% ipython --no-banner

In [1]: import numpy as np

In [2]: np.set_printoptions(suppress=True, linewidth=140)

In [3]: M = np.load("out12.npy")

In [4]: print(M)
[[ 13.3  15.1  -9.4]
 [ 11.8  13.3  -8. ]
 [  6.9   7.2  -3.8]
 [  2.    1.    0. ]
 [  0.2  -0.4   0.3]
 [ -0.3   0.5  -0.1]
 [ -1.3   1.1   0.2]
 [ -1.8   1.2   0.4]
 [ -2.    1.2   0.5]
 [ -4.9   0.8   2.7]
 [ -6.9   0.1   4.4]
 [ -7.    0.    4.5]
 [ -7.1   0.    4.5]
 [-13.2  -2.9   9.9]
 [-15.4  -4.1  11.9]]

In [5]: A2 = np.c_[M[:, :1] @ np.array([[-5]]), np.array([1, 1, 0, 3, 3, 5, 2, 5, 2, 5, 4, 1, 2, 1, 0])]

In [6]: print(A2)
[[-66.5   1. ]
 [-59.    1. ]
 [-34.5   0. ]
 [-10.    3. ]
 [ -1.    3. ]
 [  1.5   5. ]
 [  6.5   2. ]
 [  9.    5. ]
 [ 10.    2. ]
 [ 24.5   5. ]
 [ 34.5   4. ]
 [ 35.    1. ]
 [ 35.5   2. ]
 [ 66.    1. ]
 [ 77.    0. ]]

In [7]: print(np.round(np.linalg.norm(np.linalg.qr(M)[0].T @ A2, axis=0) ** 2 / ((A2 ** 2).sum(axis=0) + 1e-12), 1))
[1.  0.4]

In [8]: print(round(np.log10(np.linalg.cond(A2))))
1

In [9]: print(np.argsort(-np.linalg.norm(A2, axis=0).round(6), kind="stable")[:3])
[0 1]

In [10]: Xs = M - M.mean(axis=0)

In [11]: evecs = np.linalg.svd(Xs)[2][:2]

In [12]: A2 = Xs - Xs @ evecs.T @ evecs

In [13]: print(np.round(A2.std(axis=0), 1) + 0)
[0.4 0.  0.5]

In [14]: print(np.round((Xs @ evecs.T).std(axis=0), 1))
[10.7  1.9]

In [15]: gram = np.cov(M, rowvar=False)

In [16]: print(gram.round(1))
[[ 65.4  39.9 -45.5]
 [ 39.9  29.3 -27.9]
 [-45.5 -27.9  32.3]]

In [17]: print(np.round(np.linalg.eigvalsh(gram)[::-1], 1))
[122.7   4.    0.4]

In [18]: print(gram.shape)
(3, 3)

In [19]: print(np.round(M.std(axis=0), 1))
[7.8 5.2 5.5]

In [20]: print(round(np.corrcoef(M[:, 0], M[:, 1])[0, 1], 1))
0.9

In [21]: print(np.round(np.corrcoef(M.T), 1))
[[ 1.   0.9 -1. ]
 [ 0.9  1.  -0.9]
 [-1.  -0.9  1. ]]

In [22]: rng = np.random.default_rng(15)

In [23]: A = rng.normal(size=(16, 3))

In [24]: A = 20 * A / np.linalg.norm(A, axis=1, keepdims=True)

In [25]: print(A.round(1))
[[-16.3 -10.7   4.5]
 [ -9.6   9.6  14.7]
 [-15.5  10.9  -6.4]
 [ 18.4   6.4  -4.7]
 [  9.1   9.7  14.9]
 [ 12.5   4.8  14.9]
 [  7.6  -2.1 -18.4]
 [-18.2   2.4   8. ]
 [ 18.4  -7.8   1. ]
 [ -6.6  -3.4 -18.6]
 [ 14.3 -13.9  -1.4]
 [  6.2   4.7 -18.4]
 [ 17.2   8.6   5.7]
 [ -5.5 -13.5 -13.7]
 [ -5.6   4.3 -18.7]
 [ 17.4   2.9   9.5]]

In [26]: Xs = (A - A.mean(axis=0)) / A.std(axis=0)

In [27]: print(np.argwhere(np.abs(Xs) > 2))
[]

In [28]: print(np.round(Xs.std(axis=0), 1))
[1. 1. 1.]

In [29]: c = np.linalg.lstsq(np.delete(Xs, 0, axis=1), Xs[:, 0])[0]

In [30]: print(np.abs(c).argmax())
1

In [31]: print(round(float(1 - np.var(Xs[:, 0] - np.delete(Xs, 0, axis=1) @ c)), 1))
0.0

In [32]: F = np.loadtxt("block17.csv", delimiter=",")

In [33]: print(F)
[[ 2.  0.  0.]
 [ 0. -6. -1.]
 [ 0.  3.  4.]]

In [34]: # splits into 2 blocks

In [35]: print(round(float(np.linalg.norm(F, 2)), 1))
7.3

In [36]: print(np.round(np.linalg.norm(F) ** 2 / np.linalg.norm(F, 2) ** 2, 1))
1.2

In [37]: print(np.linalg.norm(F, axis=1).argmax())
1

In [38]: print(F @ F)
[[ 4.  0.  0.]
 [ 0. 33.  2.]
 [ 0. -6. 13.]]

In [39]: print((F != 0).astype(int))
[[1 0 0]
 [0 1 1]
 [0 1 1]]

In [40]: print((np.linalg.matrix_power((F != 0) + (F.T != 0) + np.eye(3), 3) > 0).astype(int))
[[1 0 0]
 [0 1 1]
 [0 1 1]]

In [41]: A2 = M / np.linalg.norm(M, axis=1, keepdims=True)

In [42]: gram = A2 @ A2.T

In [43]: print(round(np.degrees(np.arccos(np.clip(gram[0, 11], -1, 1))), 1))
137.1

In [44]: blk = np.stack([F, -2 * F, F[::-1]])

In [45]: print(np.einsum("bij,cij->bc", blk, blk))
[[  66. -132.   37.]
 [-132.  264.  -74.]
 [  37.  -74.   66.]]

In [46]: print(np.linalg.matrix_rank(blk.reshape(3, -1)))
2

In [47]: O, _ = np.linalg.qr(np.array([[0.7, 0.1, -1.1, -0.2],
    ...:     [-1.1, 0.6, 0.4, -0.3],
    ...:     [0.1, 0.0, 0.1, -0.9],
    ...:     [0.5, 1.4, 0.2, -0.8]]))

In [48]: evecs, _ = np.linalg.qr(np.array([[0.6, 0.7, -0.5], [-0.3, 1.4, 0.8], [0.0, -2.1, -0.6]]))

In [49]: sigma = 3 * 0.2 ** np.arange(3)

In [50]: mat = O[:, :3] * sigma @ evecs[:3]

In [51]: print(mat.round(1) + 0)
[[ 1.3  0.5 -0.5]
 [-2.2 -0.5  0.7]
 [ 0.2  0.  -0.1]
 [ 0.7  0.6 -0.8]]

In [52]: O = mat.astype(float).copy()

In [53]: for j in range(3):
    ...:     O[:, j] -= O[:, :j] @ (O[:, :j].T @ O[:, j])
    ...:     O[:, j] /= np.linalg.norm(O[:, j])
    ...: 

In [54]: print(np.round(O.T @ O, 1) + 0)
[[1. 0. 0.]
 [0. 1. 0.]
 [0. 0. 1.]]

In [55]: print(np.round(O.T @ mat, 1) + 0)
[[ 2.7  0.8 -1. ]
 [ 0.   0.4 -0.5]
 [ 0.   0.   0.2]]

In [56]: A2 = mat / np.linalg.norm(mat, axis=1, keepdims=True)

In [57]: gram = A2 @ A2.T

In [58]: print((gram - 2 * np.eye(4)).round(6).argmax(axis=1))
[2 3 0 0]

In [59]: print(np.round(np.linalg.norm(A2, axis=1), 1))
[1. 1. 1. 1.]

In [60]: print((np.abs(gram) > 0.9).astype(int))
[[1 1 1 0]
 [1 1 1 0]
 [1 1 1 0]
 [0 0 0 1]]

In [61]: print(gram[3].round(1))
[ 0.9 -0.8  0.9  1. ]

In [62]: arr = np.load("mat.npy")

In [63]: print(arr)
[[ 10  10]
 [-25 -25]]

In [64]: print(np.allclose(arr[:-1].T @ np.linalg.lstsq(arr[:-1].T, arr[-1])[0], arr[-1]))
True

In [65]: print(np.unique(arr.round(6), axis=0).shape)
(2, 2)

In [66]: print(np.round(arr @ np.linalg.pinv(arr) @ arr, 1))
[[ 10.  10.]
 [-25. -25.]]

In [67]: print(np.linalg.lstsq(arr[:-1].T, arr[-1])[2])
1

In [68]: print(np.count_nonzero(arr))
4

In [69]: print(np.linalg.matrix_rank(arr))
1

In [70]: print(np.round(np.linalg.svd(arr, compute_uv=False), 1) + 0)
[38.1  0. ]

In [71]: print(round(np.linalg.norm(arr), 1))
38.1

In [72]: print(np.abs(arr).max())
25

In [73]: print(arr.sum(axis=1))
[ 20 -50]

In [74]: print(arr.shape)
(2, 2)

In [75]: vec = np.array([3, 7])

In [76]: print(np.einsum("ij,j->i", arr, vec))
[ 100 -250]

In [77]: print((arr @ vec).argmax())
0

In [78]: print(np.linalg.norm(arr @ vec) <= np.linalg.norm(arr, 2) * np.linalg.norm(vec) + 1e-9)
True

In [79]: print(np.sign((arr @ vec).round(6)))
[ 1 -1]

In [80]: left, sigma, VT = np.linalg.svd(arr)

In [81]: evecs = VT[:(sigma > 1e-8).sum()]

In [82]: vec = arr[0] + -2 * arr[1] + rng.integers(2) * np.eye(2)[1]

In [83]: print(vec)
[60. 61.]

In [84]: print(np.linalg.matrix_rank(np.vstack([arr, vec])))
2

In [85]: print(np.round(np.diag(evecs.T @ evecs), 1))
[0.5 0.5]

In [86]: lab = rng.permutation(2)

In [87]: print(lab)
[1 0]

In [88]: A2 = arr[lab][:, lab]

In [89]: print(round(float(np.linalg.det(A2)), 1), np.round(np.linalg.det(arr[lab]), 1))
0.0 0.0

In [90]: print(np.round(np.sort(np.abs(np.linalg.eigvals(A2))), 1))
[ 0. 15.]

In [91]: print(np.trace(A2))
-15

In [92]: print(np.allclose(A2, arr))
False
